$ ipython --no-banner

In [1]: import numpy as np

In [2]: from numpy import linalg as LA

In [3]: np.set_printoptions(precision=2, suppress=True, linewidth=120)

In [4]: feats = np.array([[1.0, 0.2, 0.04], [0.2, 1.0, 0.2], [0.04, 0.2, 1.0]])

In [5]: vec = np.array([0, 3, -2])

In [6]: target = feats @ vec

In [7]: b, lr = np.zeros(3), 1 / LA.norm(feats, 2) ** 2

In [8]: for i in range(300):
   ...:     b -= lr * feats.T @ (feats @ b - target)
   ...:     if i % 50 == 0: print(i, round(LA.norm(feats @ b - target), 2))
   ...: 
0 1.7
50 0.0
100 0.0
150 0.0
200 0.0
250 0.0

In [9]: b.round(2) + 0
Out[9]: array([ 0.,  3., -2.])

In [10]: Q = feats.astype(float).copy()

In [11]: for j in range(3):
    ...:     Q[:, j] -= Q[:, :j] @ (Q[:, :j].T @ Q[:, j])
    ...:     Q[:, j] /= LA.norm(Q[:, j])
    ...: 

In [12]: Q.round(2) + 0
Out[12]: 
array([[ 0.98, -0.2 ,  0.  ],
       [ 0.2 ,  0.96, -0.2 ],
       [ 0.04,  0.19,  0.98]])

In [13]: np.round(np.abs(LA.eigvals(feats)).max(), 2)
Out[13]: np.float64(1.3)

In [14]: np.allclose(feats @ feats.T, feats.T @ feats)
Out[14]: True

In [15]: (feats - feats.T) / 2
Out[15]: 
array([[0., 0., 0.],
       [0., 0., 0.],
       [0., 0., 0.]])

In [16]: np.sort(np.abs(LA.eigvals(feats)))
Out[16]: array([0.74, 0.96, 1.3 ])

In [17]: round(float(LA.det(feats)), 2)
Out[17]: 0.92

In [18]: Q, r_ = LA.qr(feats)

In [19]: np.round(np.trace(Q @ Q.T), 2)
Out[19]: np.float64(3.0)

In [20]: np.allclose(r_.T @ r_, feats.T @ feats)
Out[20]: True

In [21]: Q @ r_
Out[21]: 
array([[1.  , 0.2 , 0.04],
       [0.2 , 1.  , 0.2 ],
       [0.04, 0.2 , 1.  ]])

In [22]: Q.round(2) + 0
Out[22]: 
array([[-0.98,  0.2 ,  0.  ],
       [-0.2 , -0.96, -0.2 ],
       [-0.04, -0.19,  0.98]])

In [23]: ev, vecs = LA.eigh(feats)

In [24]: LA.eigvalsh(feats @ feats)
Out[24]: array([0.54, 0.92, 1.7 ])

In [25]: vecs @ np.diag(ev) @ vecs.T
Out[25]: 
array([[1.  , 0.2 , 0.04],
       [0.2 , 1.  , 0.2 ],
       [0.04, 0.2 , 1.  ]])

In [26]: ev.sum(), np.trace(feats)
Out[26]: (np.float64(3.0), np.float64(3.0))

In [27]: LA.eigvalsh(feats + 3 * np.eye(3))
Out[27]: array([3.74, 3.96, 4.3 ])

In [28]: np.unique(ev.round(6) + 0, return_counts=True)[1]
Out[28]: array([1, 1, 1])
